% python3 -q
>>> import numpy as np
>>> np.set_printoptions(suppress=True, linewidth=140)
>>> W0 = np.load("x.npy")
>>> W0
array([[ -1,  -1,  -1,   1,  -1,  -2,   2,   2],
       [ -2,   2,   2,  -2,   0,   0,  -1,   1],
       [-11,   9,   9,  -9,  -1,  -2,  -3,   7]])
>>> # row 2 dominates
>>> B = W0[0, 0] * W0[1:] - np.outer(W0[1:, 0], W0[0])
>>> B
array([[  0,  -4,  -4,   4,  -2,  -4,   5,   3],
       [  0, -20, -20,  20, -10, -20,  25,  15]])
>>> np.flatnonzero(~B.round(6).any(axis=1))
array([], dtype=int64)
>>> np.linalg.matrix_rank(B), np.linalg.matrix_rank(W0)
(np.int64(1), np.int64(2))
>>> W0.sum(axis=1)
array([-1,  0, -1])
>>> np.round(np.linalg.svd(W0, compute_uv=False), 1) + 0
array([21.1,  4.2,  0. ])
>>> np.round(W0.mean(axis=0), 1)
array([-4.7,  3.3,  3.3, -3.3, -0.7, -1.3, -0.7,  3.3])
>>> np.unravel_index(np.abs(W0).argmax(), W0.shape)
(np.int64(2), np.int64(0))
>>> np.linalg.matrix_rank(W0)
np.int64(2)
>>> round(float(np.linalg.norm(W0)), 1)
21.5
>>> W0[:, 8]
Traceback (most recent call last):
  File "<python-input-15>", line 1, in <module>
    W0[:, 8]
    ~~^^^^^^
IndexError: index 8 is out of bounds for axis 1 with size 8
>>> np.count_nonzero(W0)
np.int64(22)
>>> def softmax(z):
...     e = np.exp(z - z.max(axis=-1, keepdims=True))
...     return e / e.sum(axis=-1, keepdims=True)
... 
>>> np.round(softmax(W0[2]), 1) + 0
array([0. , 0.5, 0.5, 0. , 0. , 0. , 0. , 0.1])
>>> np.round(softmax(W0).sum(axis=1), 1)
array([1., 1., 1.])
>>> S = W0 @ W0.T / np.sqrt(8)
>>> np.round(softmax(S + np.triu(np.full(S.shape, -np.inf), 1)), 1) + 0
array([[1., 0., 0.],
       [0., 1., 0.],
       [0., 0., 1.]])
>>> softmax(S).round(6).argmax(axis=1)
array([0, 2, 2])
>>> B = W0 / np.linalg.norm(W0, axis=1, keepdims=True)
>>> G = B @ B.T
>>> G.round(1) + 0
array([[ 1. , -0.2,  0. ],
       [-0.2,  1. ,  1. ],
       [ 0. ,  1. ,  1. ]])
>>> round(float(np.degrees(np.arccos(np.clip(G[0, 2], -1, 1)))), 1)
92.0
>>> (G - 2 * np.eye(3)).round(6).argmax(axis=1)
array([2, 2, 1])
>>> np.round(softmax(G[1]), 1)
array([0.1, 0.4, 0.4])
>>> np.round(softmax(10 * G[1]), 1) + 0
array([0. , 0.5, 0.5])
>>> S = G @ G.T / np.sqrt(3)
>>> np.round(softmax(S), 1)
array([[0.5, 0.2, 0.2],
       [0.1, 0.5, 0.4],
       [0.1, 0.4, 0.4]])
>>> softmax(S).round(6).argmax(axis=1)
array([0, 1, 1])
>>> F = np.loadtxt("test19.csv", delimiter=",")
>>> F
array([[ 0., -1.],
       [ 0.,  0.]])
>>> U, sv, vt = np.linalg.svd(F)
>>> vecs = vt[:(sv > 1e-8).sum()]
>>> rng = np.random.default_rng(8180)
>>> vec = F[1] + 2 * F[0] + rng.integers(2) * np.eye(2)[0]
>>> vec
array([ 1., -2.])
>>> vecs.T @ vecs
array([[0., 0.],
       [0., 1.]])
>>> np.allclose(vecs.T @ vecs @ vec, vec)
False
>>> np.round(np.linalg.norm(vec - vecs.T @ vecs @ vec), 1)
np.float64(1.0)
>>> np.diag(vecs.T @ vecs)
array([0., 1.])
>>> np.round(np.sort(np.linalg.eigvals(F)), 1)
array([0., 0.])
>>> np.round(np.linalg.matrix_power(F - np.diag(np.diag(F)), 2), 1)
array([[0., 0.],
       [0., 0.]])
>>> F @ F
array([[0., 0.],
       [0., 0.]])
>>> np.prod(np.diag(F)), np.round(np.linalg.det(F), 1)
(np.float64(0.0), np.float64(0.0))
>>> np.linalg.matrix_rank(F - F[0, 0] * np.eye(2))
np.int64(1)
>>> r = np.linalg.matrix_rank(F)
>>> r
np.int64(1)
>>> null = np.linalg.svd(F)[2][r:].T
>>> [int(np.linalg.matrix_rank(np.delete(F, i, axis=0))) for i in range(2)]
[0, 1]
>>> null.shape
(2, 1)
>>> null @ null.T
array([[1., 0.],
       [0., 0.]])
>>> [int(np.linalg.matrix_rank(F[:i])) for i in range(1, len(F) + 1)]
[1, 1]
>>> np.linalg.lstsq(F[:-1].T, F[-1])[2]
np.int32(1)
>>> np.abs(np.diag(np.linalg.qr(F)[1])) > 1e-9
array([False, False])
>>> np.round(np.trace(np.linalg.pinv(F) @ F), 1)
np.float64(1.0)
>>> np.unique(F.round(6), axis=0).shape
(2, 2)
>>> A = np.load("case9.npy")
>>> A
array([[  7.,   0.,  -2.,  -7.],
       [-14.,   0.,   4.,  14.],
       [  4.,   0.,   1.,  -4.],
       [  0.,   0.,   0.,   0.]])
>>> # looks like rank 2
>>> np.diff(A, axis=0)
array([[-21.,   0.,   6.,  21.],
       [ 18.,   0.,  -3., -18.],
       [ -4.,   0.,  -1.,   4.]])
>>> np.linalg.matrix_rank(A)
np.int64(2)
>>> np.unravel_index(np.abs(A).argmax(), A.shape)
(np.int64(1), np.int64(0))
>>> np.linalg.rank(A)
Traceback (most recent call last):
  File "<python-input-66>", line 1, in <module>
    np.linalg.rank(A)
    ^^^^^^^^^^^^^^
AttributeError: module 'numpy.linalg' has no attribute 'rank'
>>> np.round(A.mean(axis=0), 1)
array([-0.8,  0. ,  0.8,  0.8])
>>> np.abs(A).max()
np.float64(14.0)
>>> M = np.diag(20 * np.array([5, -1, 3, 4, 3, 3])) + np.array([[-2, 0, 2, 2, 2, 0],
...     [2, -2, -2, 1, 2, 2],
...     [2, 0, -1, -1, -1, -1],
...     [0, 1, -2, -1, 0, -1],
...     [2, -2, 0, 2, -2, 2],
...     [2, 2, 0, -1, 0, -2]])
>>> M
array([[ 98,   0,   2,   2,   2,   0],
       [  2, -22,  -2,   1,   2,   2],
       [  2,   0,  59,  -1,  -1,  -1],
       [  0,   1,  -2,  79,   0,  -1],
       [  2,  -2,   0,   2,  58,   2],
       [  2,   2,   0,  -1,   0,  58]])
>>> B = np.array([[2, 1, 3], [1, 2, 2], [0, 3, 1], [0, 0, 2], [1, 1, 0], [0, 2, 1]])
>>> np.einsum("ik,kj->ij", M, B)
array([[198, 106, 300],
       [-16, -42, -36],
       [  3, 176,  62],
       [  1,  -6, 157],
       [ 60,  60,   8],
       [  6, 122,  66]])
>>> np.einsum("ij,ij->i", M, M)
array([9616,  501, 3488, 6247, 3380, 3373])
>>> B @ M
Traceback (most recent call last):
  File "<python-input-74>", line 1, in <module>
    B @ M
    ~~^~~
ValueError: matmul: Input operand 1 has a mismatch in its core dimension 0, with gufunc signature (n?,k),(k,m?)->(n?,m?) (size 6 is different from 3)
>>> np.vstack([M, B.T]).shape
(9, 6)
>>> np.allclose(A[:-1].T @ np.linalg.lstsq(A[:-1].T, A[-1])[0], A[-1])
True
>>> try:
...     np.linalg.inv(A)
... except np.linalg.LinAlgError as e:
...     print(e)
... 
Singular matrix
>>> Q, vecs = np.linalg.qr(M[:, :4])[0], np.linalg.qr(M[:, 4:])[0]
>>> sv = np.linalg.svd(Q.T @ vecs, compute_uv=False)
>>> (sv > 0.9).sum()
np.int64(0)
>>> round(np.linalg.norm(Q @ Q.T - vecs @ vecs.T, 2), 1)
np.float64(1.0)
>>> np.round(np.degrees(np.arccos(sv.clip(0, 1))), 1)
array([81.5, 87.1])
>>> U, sv, vt = np.linalg.svd(W0)
>>> np.argmax(sv[:-1] / (sv[1:] + 1e-6)) + 1
np.int64(2)
>>> B = U[:, :2] @ np.diag(sv[:2]) @ vt[:2]
>>> round(float(np.abs(W0 - B).max()), 1)
0.0
>>> np.linalg.matrix_rank(B)
np.int64(2)
>>> round(float(np.linalg.norm(W0 - B, 2)), 1), round(sv[2], 1)
(0.0, np.float64(0.0))
>>> np.linalg.matrix_rank(W0, rtol=0.05)
np.int64(2)
>>> ang = np.radians(135)
>>> r_ = np.eye(6)
>>> r_[0, 0] = r_[1, 1] = np.cos(ang)
>>> r_[0, 1], r_[1, 0] = -np.sin(ang), np.sin(ang)
>>> r_.round(1)
array([[-0.7, -0.7,  0. ,  0. ,  0. ,  0. ],
       [ 0.7, -0.7,  0. ,  0. ,  0. ,  0. ],
       [ 0. ,  0. ,  1. ,  0. ,  0. ,  0. ],
       [ 0. ,  0. ,  0. ,  1. ,  0. ,  0. ],
       [ 0. ,  0. ,  0. ,  0. ,  1. ,  0. ],
       [ 0. ,  0. ,  0. ,  0. ,  0. ,  1. ]])
>>> B = M @ r_.T
>>> np.allclose(np.linalg.norm(M, axis=1), np.linalg.norm(B, axis=1))
True
>>> B.round(1) + 0
array([[-69.3,  69.3,   2. ,   2. ,   2. ,   0. ],
       [ 14.1,  17. ,  -2. ,   1. ,   2. ,   2. ],
       [ -1.4,   1.4,  59. ,  -1. ,  -1. ,  -1. ],
       [ -0.7,  -0.7,  -2. ,  79. ,   0. ,  -1. ],
       [  0. ,   2.8,   0. ,   2. ,  58. ,   2. ],
       [ -2.8,   0. ,   0. ,  -1. ,   0. ,  58. ]])
>>> X = np.load("run17.npy")
>>> X
array([[-0.6,  0. ,  0.9, -0.7, -1. , -0.9, -0.6],
       [ 0.8,  0.1, -0.7,  0.2,  0.8,  0.7,  0.5],
       [-1. , -0.5,  0.9,  1. , -0.2,  0.5, -0.9],
       [-1. , -0.6,  1. ,  1. , -0.9, -0.4, -1. ],
       [ 0.6,  0.1, -0.3, -0.1,  0.2,  0.1,  0.2],
       [-0.6, -0.1,  0.3,  0.1, -0.3, -0.2, -0.3],
       [ 0.8,  0.1, -0.4, -0.2,  0.3,  0.1,  0.3],
       [ 1. ,  0.2,  0.1, -0.8, -0.8, -0.8,  0.2],
       [-1. , -0.7,  1. ,  1. ,  0.6,  0.9, -1. ],
       [ 1. ,  0.4, -0.9, -0.9,  0.6, -0.1,  0.9],
       [ 0.9,  0.1, -0.5, -0.4,  0.3,  0.1,  0.5],
       [-0.6,  0. ,  0.7, -0.4, -0.9, -0.8, -0.5],
       [ 1. ,  0.2,  0.2, -0.9, -0.9, -0.9,  0.2],
       [-1. , -0.2,  0.7,  0.4, -0.5, -0.2, -0.6],
       [ 0.7,  0.1, -0.1, -0.4, -0.2, -0.3,  0.2],
       [ 1. ,  0.1, -0.8,  0. ,  0.9,  0.7,  0.7],
       [-0.8, -0.1,  0.3,  0.3, -0.1,  0. , -0.3],
       [-1. , -0.6,  0.9,  1. , -0.1,  0.6, -0.9],
       [-0.7, -0.1, -0.4,  0.7,  0.8,  0.8,  0. ],
       [-0.9, -0.1,  0.5,  0.2, -0.4, -0.2, -0.4],
       [ 0.9,  0.1, -0.2, -0.6, -0.3, -0.4,  0.3],
       [ 1. ,  0.2, -0.9, -0.1,  1. ,  0.9,  0.8],
       [-1. , -0.4,  0.5,  0.9,  0.7,  0.8, -0.7],
       [-1. , -0.4,  0.7,  0.9,  0.1,  0.5, -0.8],
       [ 1. ,  0.4, -0.5, -1. , -0.8, -0.9,  0.7],
       [-1. , -0.2,  1. , -0.3, -1. , -0.9, -0.8]])
>>> basis = X[[5, 0]].astype(float)
>>> for _ in range(7):
...     labels = np.linalg.norm(X[:, None] - basis, axis=-1).argmin(axis=1)
...     basis = np.array([X[labels == j].mean(axis=0) for j in range(2)])
... 
>>> labels
array([1, 0, 0, 1, 0, 1, 0, 1, 0, 0, 0, 1, 1, 1, 1, 0, 0, 0, 0, 1, 1, 0, 0, 0, 1, 1])
>>> np.bincount(labels)
array([14, 12])
>>> np.abs(basis[1] - basis[0]).argmax()
np.int64(4)
>>> np.round(basis[1] - basis[0], 1)
array([-0.1,  0.1,  0.4, -0.6, -1.1, -1. , -0.2])
>>> basis.round(1) + 0
array([[ 0. , -0.1,  0. ,  0.3,  0.4,  0.5,  0. ],
       [-0.1,  0. ,  0.4, -0.3, -0.7, -0.6, -0.2]])
>>> d = np.linalg.norm(X[:, None] - X[None], axis=-1)
>>> d[23].round(1)
array([2.5, 2.9, 0.4, 1.4, 2.4, 1.4, 2.7, 3.3, 0.8, 3.7, 3. , 2.2, 3.4, 1.1, 2.7, 3.2, 1.1, 0.4, 1.6, 1.2, 3. , 3.4, 0.7, 0. , 3.8, 2.2])
>>> np.round(np.linalg.norm(X, axis=1), 1)
array([2. , 1.6, 2. , 2.3, 0.7, 0.8, 1. , 1.7, 2.4, 2. , 1.3, 1.6, 1.9, 1.5, 0.9, 1.9, 1. , 2.1, 1.6, 1.2, 1.2, 2.1, 2. , 1.8, 2.1, 2.1])
>>> np.unravel_index(d.round(6).argmax(), d.shape)
(np.int64(8), np.int64(24))
>>> d[23].round(6).argsort(kind="stable")[:4]
array([23, 17,  2, 22])
>>> Ac = (X - X.mean(axis=0)) / X.std(axis=0)
>>> np.argwhere(np.abs(Ac) > 2)
array([[8, 1]])
>>> b = np.linalg.lstsq(np.delete(Ac, 4, axis=1), Ac[:, 4])[0]
>>> b.round(1)
array([-0.1, -0.3, -1.2, -0.7,  1. , -0.8])
>>> J = np.load("w.npy")
>>> J.round(1)
array([[-0.5,  0.3,  0.4, -0.7],
       [-0.8, -0.5, -0.4,  0.2],
       [-0.2,  0.8, -0.6,  0.1],
       [-0.4,  0.3,  0.6,  0.6]])
>>> # orthonormal columns
>>> round(np.linalg.det(J.T), 1)
np.float64(-1.0)
>>> np.round(np.kron(np.eye(2, dtype=int), J), 1)
array([[-0.5,  0.3,  0.4, -0.7, -0. ,  0. ,  0. , -0. ],
       [-0.8, -0.5, -0.4,  0.2, -0. , -0. , -0. ,  0. ],
       [-0.2,  0.8, -0.6,  0.1, -0. ,  0. , -0. ,  0. ],
       [-0.4,  0.3,  0.6,  0.6, -0. ,  0. ,  0. ,  0. ],
       [-0. ,  0. ,  0. , -0. , -0.5,  0.3,  0.4, -0.7],
       [-0. , -0. , -0. ,  0. , -0.8, -0.5, -0.4,  0.2],
       [-0. ,  0. , -0. ,  0. , -0.2,  0.8, -0.6,  0.1],
       [-0. ,  0. ,  0. ,  0. , -0.4,  0.3,  0.6,  0.6]])
>>> np.round(np.linalg.det(2 * J), 1), round(float(np.linalg.det(J)), 1)
(np.float64(-16.0), -1.0)
>>> vec = np.array([1, 2, 1, 2])
>>> target = J @ vec
>>> target.round(1)
array([-1.1, -1.8,  1. ,  2.1])
>>> np.round(np.linalg.solve(J, target + J[:, 3]), 1)
array([1., 2., 1., 3.])
>>> np.round(np.linalg.solve(J.T, J[1]), 1) + 0
array([0., 1., 0., 0.])
>>> B = np.c_[X[:, :3] @ np.array([[1, 0, -2], [-1, 2, -2], [0, 2, 1]]), np.array([1, 1, 3, 3, 0, 0, 3, 3, 3, 1, 2, 1, 2, 2, 1, 0, 0, 2, 3, 1, 3, 2, 3, 1, 2, 2])]
>>> B.round(1)
array([[-0.6,  1.8,  2.1,  1. ],
       [ 0.7, -1.2, -2.5,  1. ],
       [-0.5,  0.8,  3.9,  3. ],
       [-0.4,  0.8,  4.2,  3. ],
       [ 0.5, -0.4, -1.7,  0. ],
       [-0.5,  0.4,  1.7,  0. ],
       [ 0.7, -0.6, -2.2,  3. ],
       [ 0.8,  0.6, -2.3,  3. ],
       [-0.3,  0.6,  4.4,  3. ],
       [ 0.6, -1. , -3.7,  1. ],
       [ 0.8, -0.8, -2.5,  2. ],
       [-0.6,  1.4,  1.9,  1. ],
       [ 0.8,  0.8, -2.2,  2. ],
       [-0.8,  1. ,  3.1,  2. ],
       [ 0.6,  0. , -1.7,  1. ],
       [ 0.9, -1.4, -3. ,  0. ],
       [-0.7,  0.4,  2.1,  0. ],
       [-0.4,  0.6,  4.1,  2. ],
       [-0.6, -1. ,  1.2,  3. ],
       [-0.8,  0.8,  2.5,  1. ],
       [ 0.8, -0.2, -2.2,  3. ],
       [ 0.8, -1.4, -3.3,  2. ],
       [-0.6,  0.2,  3.3,  3. ],
       [-0.6,  0.6,  3.5,  1. ],
       [ 0.6, -0.2, -3.3,  2. ],
       [-0.8,  1.6,  3.4,  2. ]])
>>> np.linalg.matrix_rank(B)
np.int64(4)
>>> np.round(np.linalg.norm(np.linalg.qr(X)[0].T @ B, axis=0) ** 2 / ((B ** 2).sum(axis=0) + 1e-12), 1)
array([1. , 1. , 1. , 0.4])
>>> np.round(np.linalg.norm(B - X @ np.linalg.lstsq(X, B)[0], axis=0), 1) + 0
array([0. , 0. , 0. , 7.7])
>>> np.round(np.linalg.lstsq(X, B[:, 0])[0], 1) + 0
array([ 1., -1.,  0.,  0.,  0.,  0.,  0.])
